>>> import numpy as np
>>> from numpy import linalg as LA
>>> np.set_printoptions(precision=3, suppress=True, linewidth=160)
>>> E = np.loadtxt("w.csv", delimiter=",")
>>> E
array([[ 1.,  0.,  2.,  3.,  1.],
       [-3.,  0., -1., -3., -2.],
       [-3., -3., -2., -2.,  2.],
       [ 0.,  0.,  0.,  0.,  1.],
       [ 0.,  0.,  0.,  2.,  0.]])
>>> rng = np.random.default_rng(759)
>>> labels = rng.permutation(5)
>>> labels
array([2, 0, 1, 4, 3])
>>> other = E[labels][:, labels]
>>> np.sort(np.abs(LA.eigvals(other)))
array([1.414, 1.414, 2.057, 2.7  , 2.7  ])
>>> LA.svd(E, compute_uv=False)
array([7.19 , 4.058, 1.838, 1.09 , 0.513])
>>> print(np.abs(E).max())
3.0
>>> print(E.sum(axis=1))
[ 7. -9. -8.  1.  2.]
>>> print(E.mean(axis=0))
[-1.  -0.6 -0.2  0.   0.4]
>>> E.shape
(5, 5)
>>> np.round(LA.norm(E), 3)
np.float64(8.544)
>>> t3 = np.stack([E, 5 * E, E[::-1]])
>>> print(np.einsum("bij,cij->bc", t3, t3))
[[  73.  365.   38.]
 [ 365. 1825.  190.]
 [  38.  190.   73.]]
>>> t3.sum(axis=0)
array([[  6.,   0.,  12.,  20.,   6.],
       [-18.,   0.,  -6., -18., -11.],
       [-21., -21., -14., -14.,  14.],
       [ -3.,   0.,  -1.,  -3.,   4.],
       [  1.,   0.,   2.,  15.,   1.]])
>>> print((t3 @ E.T).shape)
(3, 5, 5)
>>> LA.det(t3)
array([   -30., -93750.,    -30.])
>>> LA.norm(t3, axis=(1, 2))
array([ 8.544, 42.72 ,  8.544])
>>> u = np.array([1, 2, 2, 2, 2])
>>> other = E + np.outer(u, np.eye(5)[4])
>>> LA.matrix_rank(LA.inv(other) - LA.inv(E), tol=1e-8)
np.int64(1)
>>> print(other)
[[ 1.  0.  2.  3.  2.]
 [-3.  0. -1. -3.  0.]
 [-3. -3. -2. -2.  4.]
 [ 0.  0.  0.  0.  3.]
 [ 0.  0.  0.  2.  2.]]
>>> Q, _ = LA.qr(np.array([[-2.0, 0.3, -0.5, -0.3, -1.2],
...     [0.0, -1.2, -2.3, -2.4, -1.0],
...     [-1.2, -1.7, 1.3, -1.3, 2.6],
...     [-0.6, -0.3, -0.6, 0.4, -1.0],
...     [2.2, -0.9, 0.3, 3.1, 0.8]]))
>>> K = 2 * Q
>>> print(K)
[[-1.226  0.202  0.31  -1.127  1.044]
 [ 0.    -1.042  1.611  0.5    0.264]
 [-0.736 -1.511 -1.055  0.248  0.008]
 [-0.368 -0.278  0.401 -1.025 -1.605]
 [ 1.349 -0.717 -0.185 -1.169  0.516]]
>>> labels = rng.permutation(5)
>>> labels
array([4, 0, 2, 3, 1])
>>> other = K[labels][:, labels]
>>> np.round(np.trace(other), 3)
np.float64(-3.833)
>>> np.sort(np.abs(LA.eigvals(other)))
array([2., 2., 2., 2., 2.])
>>> np.allclose(other, K)
False
>>> np.diag(other)
array([ 0.516, -1.226, -1.055, -1.025, -1.042])
